% ipython --no-banner

In [1]: import numpy as np

In [2]: np.set_printoptions(precision=2, suppress=True, linewidth=120, sign=" ")

In [3]: M = np.load("w.npy")

In [4]: M
Out[4]: 
array([[ 0,  0,  1,  0],
       [ 0,  1,  0,  0],
       [ 0,  0,  0,  1],
       [ 1,  0,  0,  0]])

In [5]: # columns are unit length and at right angles

In [6]: M @ M.T
Out[6]: 
array([[ 1,  0,  0,  0],
       [ 0,  1,  0,  0],
       [ 0,  0,  1,  0],
       [ 0,  0,  0,  1]])

In [7]: M.T @ M
Out[7]: 
array([[ 1,  0,  0,  0],
       [ 0,  1,  0,  0],
       [ 0,  0,  1,  0],
       [ 0,  0,  0,  1]])

In [8]: np.linalg.determinant(M)
---------------------------------------------------------------------------
AttributeError                            Traceback (most recent call last)
Cell In[8], line 1
----> 1 np.linalg.determinant(M)

AttributeError: module 'numpy.linalg' has no attribute 'determinant'

In [9]: np.allclose(M @ M.T, M.T @ M)
Out[9]: True

In [10]: print(np.sort(np.abs(np.linalg.eigvals(M))))
[ 1.  1.  1.  1.]

In [11]: M @ M
Out[11]: 
array([[ 0,  0,  0,  1],
       [ 0,  1,  0,  0],
       [ 1,  0,  0,  0],
       [ 0,  0,  1,  0]])

In [12]: M.sum(axis=1)
Out[12]: array([ 1,  1,  1,  1])

In [13]: np.sort(np.abs(np.linalg.eigvals(M)))[::-1]
Out[13]: array([ 1.,  1.,  1.,  1.])

In [14]: p = np.eye(4)[1]

In [15]: for _ in range(4):
    ...:     p = p @ M
    ...:     print(p.round(2))
    ...: 
[ 0.  1.  0.  0.]
[ 0.  1.  0.  0.]
[ 0.  1.  0.  0.]
[ 0.  1.  0.  0.]

In [16]: Q, vecs = np.linalg.qr(M[:, :1])[0], np.linalg.qr(M[:, 1:])[0]

In [17]: sigma = np.linalg.svd(Q.T @ vecs, compute_uv=False)

In [18]: print(np.degrees(np.arccos(sigma.clip(0, 1))))
[ 90.]

In [19]: print(sigma)
[ 0.]

In [20]: np.round(np.linalg.norm(Q @ Q.T - vecs @ vecs.T, 2), 2)
Out[20]: np.float64(1.0)

In [21]: x = np.array([0, 0, 0, 3])

In [22]: rhs = M @ x

In [23]: c, lr = np.zeros(4), 1 / np.linalg.norm(M, 2) ** 2

In [24]: for i in range(10):
    ...:     c -= lr * M.T @ (M @ c - rhs)
    ...:     if i % 2 == 0: print(i, round(np.linalg.norm(M @ c - rhs), 2))
    ...: 
0 0.0
2 0.0
4 0.0
6 0.0
8 0.0

In [25]: c
Out[25]: array([ 0.,  0.,  0.,  3.])

In [26]: out = np.array([[-2, 1], [-1, -2], [1, 1]])

In [27]: W0 = np.kron(np.eye(3, dtype=int), out)

In [28]: print(W0)
[[-2  1  0  0  0  0]
 [-1 -2  0  0  0  0]
 [ 1  1  0  0  0  0]
 [ 0  0 -2  1  0  0]
 [ 0  0 -1 -2  0  0]
 [ 0  0  1  1  0  0]
 [ 0  0  0  0 -2  1]
 [ 0  0  0  0 -1 -2]
 [ 0  0  0  0  1  1]]

In [29]: rng = np.random.default_rng(3638)

In [30]: out = W0 + rng.integers(-2, 3, (9, 3)) @ rng.integers(-2, 3, (3, 6))

In [31]: out
Out[31]: 
array([[ -2,  -3,   0,  -6,   4,   8],
       [ -1,  -6,   0,  -6,   4,   8],
       [ -6,   5,  -1,  -5,   6,   3],
       [ -2,   4,  -3,   5,  -2,  -6],
       [ -4,   2,   2, -11,   8,   8],
       [  0,   6,   6,   2,   0,  -4],
       [ -4,  -2,  -7,   1,  -2,   1],
       [  5,  -2,   0,   6,  -7,  -7],
       [  5,  -2,   5,  -2,   1,   4]])

In [32]: out - W0
Out[32]: 
array([[ 0, -4,  0, -6,  4,  8],
       [ 0, -4,  0, -6,  4,  8],
       [-7,  4, -1, -5,  6,  3],
       [-2,  4, -1,  4, -2, -6],
       [-4,  2,  3, -9,  8,  8],
       [ 0,  6,  5,  1,  0, -4],
       [-4, -2, -7,  1,  0,  0],
       [ 5, -2,  0,  6, -6, -5],
       [ 5, -2,  5, -2,  0,  3]])

In [33]: print(np.abs(out - W0).sum(axis=1))
[ 22  22  26  19  34  16  14  24  17]

In [34]: hat = W0 @ np.linalg.solve(W0.T @ W0, W0.T)

In [35]: hat @ W0[:, 0]
Out[35]: array([-2., -1.,  1.,  0.,  0.,  0.,  0.,  0.,  0.])

In [36]: hat
Out[36]: 
array([[ 0.97, -0.09, -0.14,  0.  ,  0.  ,  0.  ,  0.  ,  0.  ,  0.  ],
       [-0.09,  0.74, -0.43,  0.  ,  0.  ,  0.  ,  0.  ,  0.  ,  0.  ],
       [-0.14, -0.43,  0.29,  0.  ,  0.  ,  0.  ,  0.  ,  0.  ,  0.  ],
       [ 0.  ,  0.  ,  0.  ,  0.97, -0.09, -0.14,  0.  ,  0.  ,  0.  ],
       [ 0.  ,  0.  ,  0.  , -0.09,  0.74, -0.43,  0.  ,  0.  ,  0.  ],
       [ 0.  ,  0.  ,  0.  , -0.14, -0.43,  0.29,  0.  ,  0.  ,  0.  ],
       [ 0.  ,  0.  ,  0.  ,  0.  ,  0.  ,  0.  ,  0.97, -0.09, -0.14],
       [ 0.  ,  0.  ,  0.  ,  0.  ,  0.  ,  0.  , -0.09,  0.74, -0.43],
       [ 0.  ,  0.  ,  0.  ,  0.  ,  0.  ,  0.  , -0.14, -0.43,  0.29]])

In [37]: np.allclose(hat @ hat, hat)
Out[37]: True

In [38]: np.round(np.linalg.eigvalsh(hat), 2) + 0
Out[38]: array([ 0.,  0.,  0.,  1.,  1.,  1.,  1.,  1.,  1.])

In [39]: t = np.radians(45)

In [40]: R = np.eye(6)

In [41]: R[0, 0] = R[1, 1] = np.cos(t)

In [42]: R[0, 1], R[1, 0] = -np.sin(t), np.sin(t)

In [43]: print(R)
[[ 0.71 -0.71  0.    0.    0.    0.  ]
 [ 0.71  0.71  0.    0.    0.    0.  ]
 [ 0.    0.    1.    0.    0.    0.  ]
 [ 0.    0.    0.    1.    0.    0.  ]
 [ 0.    0.    0.    0.    1.    0.  ]
 [ 0.    0.    0.    0.    0.    1.  ]]

In [44]: out = W0 @ R.T

In [45]: np.round(np.linalg.det(R), 2), round(np.trace(R), 2)
Out[45]: (np.float64(1.0), np.float64(5.41))

In [46]: np.linalg.svd(W0, compute_uv=False), np.linalg.svd(out, compute_uv=False)
Out[46]: 
(array([ 2.65,  2.65,  2.65,  2.24,  2.24,  2.24]),
 array([ 2.65,  2.65,  2.65,  2.24,  2.24,  2.24]))

In [47]: np.abs(out - W0).max(axis=0)
Out[47]: array([ 1.71,  1.71,  0.  ,  0.  ,  0.  ,  0.  ])

In [48]: np.allclose(np.linalg.norm(W0, axis=1), np.linalg.norm(out, axis=1))
Out[48]: True

In [49]: np.linalg.norm(R, axis=0)
Out[49]: array([ 1.,  1.,  1.,  1.,  1.,  1.])

In [50]: np.round(R @ R.T, 2) + 0
Out[50]: 
array([[ 1.,  0.,  0.,  0.,  0.,  0.],
       [ 0.,  1.,  0.,  0.,  0.,  0.],
       [ 0.,  0.,  1.,  0.,  0.,  0.],
       [ 0.,  0.,  0.,  1.,  0.,  0.],
       [ 0.,  0.,  0.,  0.,  1.,  0.],
       [ 0.,  0.,  0.,  0.,  0.,  1.]])

In [51]: R[:, 0] @ R[:, 4]
Out[51]: np.float64(0.0)
